>>> import numpy as np
>>> import numpy.linalg as la
>>> np.set_printoptions(suppress=True, linewidth=120)
>>> def rnd(a):
...     return np.round(a, 2) + 0
... 
>>> K = np.load("out12.npy")
>>> K
array([[0, 1, 0, 0, 1, 1],
       [1, 0, 0, 0, 1, 0],
       [0, 0, 0, 0, 0, 0],
       [0, 0, 0, 0, 0, 0],
       [1, 1, 0, 0, 0, 1],
       [1, 0, 0, 0, 1, 0]])
>>> np.flatnonzero(la.matrix_power((K != 0) + (K.T != 0) + np.eye(6), 6)[3])
array([3])
>>> (la.matrix_power((K != 0) + (K.T != 0) + np.eye(6), 6) > 0).astype(int)
array([[1, 1, 0, 0, 1, 1],
       [1, 1, 0, 0, 1, 1],
       [0, 0, 1, 0, 0, 0],
       [0, 0, 0, 1, 0, 0],
       [1, 1, 0, 0, 1, 1],
       [1, 1, 0, 0, 1, 1]])
>>> E = np.load("data.npy")
>>> E
array([[2, 2, 3, 2, 3, 3, 0, 2, 2],
       [2, 2, 2, 2, 3, 0, 2, 1, 0],
       [1, 0, 1, 2, 2, 0, 3, 2, 2],
       [2, 0, 0, 0, 3, 3, 1, 0, 0],
       [1, 3, 2, 2, 2, 1, 3, 0, 3],
       [3, 0, 3, 1, 3, 0, 0, 2, 3],
       [0, 1, 1, 1, 0, 3, 0, 2, 2],
       [1, 0, 2, 2, 3, 0, 3, 2, 2],
       [1, 0, 2, 2, 3, 0, 3, 2, 2]])
>>> M2 = E / np.sqrt((E ** 2).mean(axis=1, keepdims=True))
>>> la.matrix_rank(M2) == la.matrix_rank(E)
np.True_
>>> rnd(la.norm(E, 2) / la.norm(E))
np.float64(0.87)
>>> [round(float(x), 2) for x in la.svd(E, compute_uv=False)[:3]]
[14.98, 5.32, 3.99]
>>> np.argsort(-la.norm(E, axis=0).round(6), kind="stable")[:3]
array([4, 6, 8])
>>> left, sig, vt = la.svd(E)
>>> vecs = vt[:(sig > 1e-8).sum()]
>>> rng = np.random.default_rng(462977)
>>> vec = E[8] + -1 * E[0] + rng.integers(2) * np.eye(9)[3]
>>> vec
array([-1., -2., -1.,  1.,  0., -3.,  3.,  0.,  0.])
>>> np.allclose(vecs.T @ vecs @ vec, vec)
False
>>> rnd(np.diag(vecs.T @ vecs))
array([0.91, 0.85, 0.76, 0.93, 0.76, 0.96, 0.95, 0.9 , 0.97])
>>> rnd(vecs.T @ vecs)
array([[ 0.91,  0.12, -0.15, -0.08,  0.15, -0.06, -0.07,  0.1 ,  0.06],
       [ 0.12,  0.85,  0.19,  0.1 , -0.19,  0.08,  0.08, -0.12, -0.07],
       [-0.15,  0.19,  0.76, -0.12,  0.24, -0.1 , -0.11,  0.15,  0.09],
       [-0.08,  0.1 , -0.12,  0.93,  0.12, -0.05, -0.06,  0.08,  0.05],
       [ 0.15, -0.19,  0.24,  0.12,  0.76,  0.1 ,  0.11, -0.15, -0.09],
       [-0.06,  0.08, -0.1 , -0.05,  0.1 ,  0.96, -0.05,  0.07,  0.04],
       [-0.07,  0.08, -0.11, -0.06,  0.11, -0.05,  0.95,  0.07,  0.04],
       [ 0.1 , -0.12,  0.15,  0.08, -0.15,  0.07,  0.07,  0.9 , -0.06],
       [ 0.06, -0.07,  0.09,  0.05, -0.09,  0.04,  0.04, -0.06,  0.97]])
>>> la.matrix_rank(np.vstack([E, vec]))
np.int64(9)
>>> left, sig, vt = la.svd(E)
>>> rnd(sig)
array([14.98,  5.32,  3.99,  3.85,  3.22,  2.11,  0.87,  0.29,  0.  ])
>>> np.argmax(sig[:-1] / (sig[1:] + 1e-6)) + 1
np.int64(8)
>>> M2 = left[:, :8] @ np.diag(sig[:8]) @ vt[:8]
>>> rnd(np.abs(E - M2).max())
np.float64(0.0)
>>> rnd(la.norm(E - M2) / la.norm(E))
np.float64(0.0)
>>> rnd(la.norm(E - M2, 2)), rnd(sig[8])
(np.float64(0.0), np.float64(0.0))
>>> la.matrix_rank(E, rtol=0.05)
np.int64(7)
>>> la.matrix_power(E, 2)
array([[31, 17, 36, 31, 51, 15, 36, 26, 36],
       [18, 19, 22, 22, 31, 21, 24, 16, 23],
       [13, 11, 19, 19, 27, 20, 23, 18, 24],
       [16, 14, 22, 14, 21, 12,  9, 12, 24],
       [22, 17, 27, 26, 38, 20, 29, 23, 27],
       [19, 15, 28, 28, 39, 15, 34, 22, 31],
       [18,  2, 20, 15, 29,  3, 18, 17, 19],
       [15, 14, 22, 23, 31, 21, 29, 20, 29],
       [15, 14, 22, 23, 31, 21, 29, 20, 29]])
>>> rnd(la.det(E))
np.float64(0.0)
>>> W0 = np.loadtxt("run15.csv", delimiter=",")
>>> W0
array([[ -1.1,  -0.1,  -0.9,   0.6,  -6. ,  -0.9,   1.3,   0.8,  -0.7,   1.6,  -0.2,   1.5],
       [  1.9,  -1.5,   0.9,   0.9,  18. ,   0.8,  -1.7,   1.9,  -0.3,  -1.3,   1. ,  -0.5],
       [  0.6,   0.2,  -2.2,   1.1, -28. ,   1.5,   1.4,  -1.2,   0.5,  -0.4,  -0.2,   1. ],
       [ -0.3,  -1.6,  -0.6,  -0.9, -20. ,  -1.3,   1.3,  -1.1,   0.9,   1.1,  -1.7,   0.1],
       [ -0.3,   1.3,   0.4,  -1.2,  22. ,  -0.2,  -0.1,  -0.7,  -1.8,   0. ,   0.2,   0.4],
       [  1.5,   0.1,   1.6,   1.3,   6. ,  -0.6,  -0.5,  -0.5,   2.3,   0.2,  -0.9,  -1.8],
       [ -0.7,  -0.9,  -0.1,   0.9, -22. ,   0.4,   0.1,   0.1,  -0.4,   1.3,  -0.4,   1.1],
       [ -0.5,   1.1,   0.6,  -1.1, -10. ,  -0.3,   0.6,   0.1,  -2.4,  -1.3,   0.4,  -1.4],
       [  1.5,  -0.6,  -0.5,   1. , -38. ,   1.7,   0. ,   1. ,   0.6,  -0.7,  -0.8,   0. ],
       [  0.4,  -1.5,   0.9,   2.1,  14. ,   1.3,  -0.1,   0.7,   0. ,   1.1,   1.3,  -1.1],
       [ -1.1,   1.7,  -0.3,   0.1,  12. ,   0.4,   0.7,  -0.4,  -1.3,   0.4,   1. ,   0. ],
       [  0.9,  -1.7,   0.1,  -1.1,  22. ,  -0.8,   0.6,   0.2,  -0.2,  -0.1,  -0.2,   2.4]])
>>> left, sig, vt = la.svd(W0)
>>> rnd(sig)
array([70.2 ,  6.59,  5.31,  4.56,  3.93,  3.32,  2.07,  1.59,  1.48,  0.73,  0.67,  0.01])
>>> M2 = left[:, :11] @ np.diag(sig[:11]) @ vt[:11]
>>> la.matrix_rank(W0, rtol=0.05)
np.int64(5)
>>> rnd(la.norm(W0 - M2, 2)), rnd(sig[11])
(np.float64(0.01), np.float64(0.01))
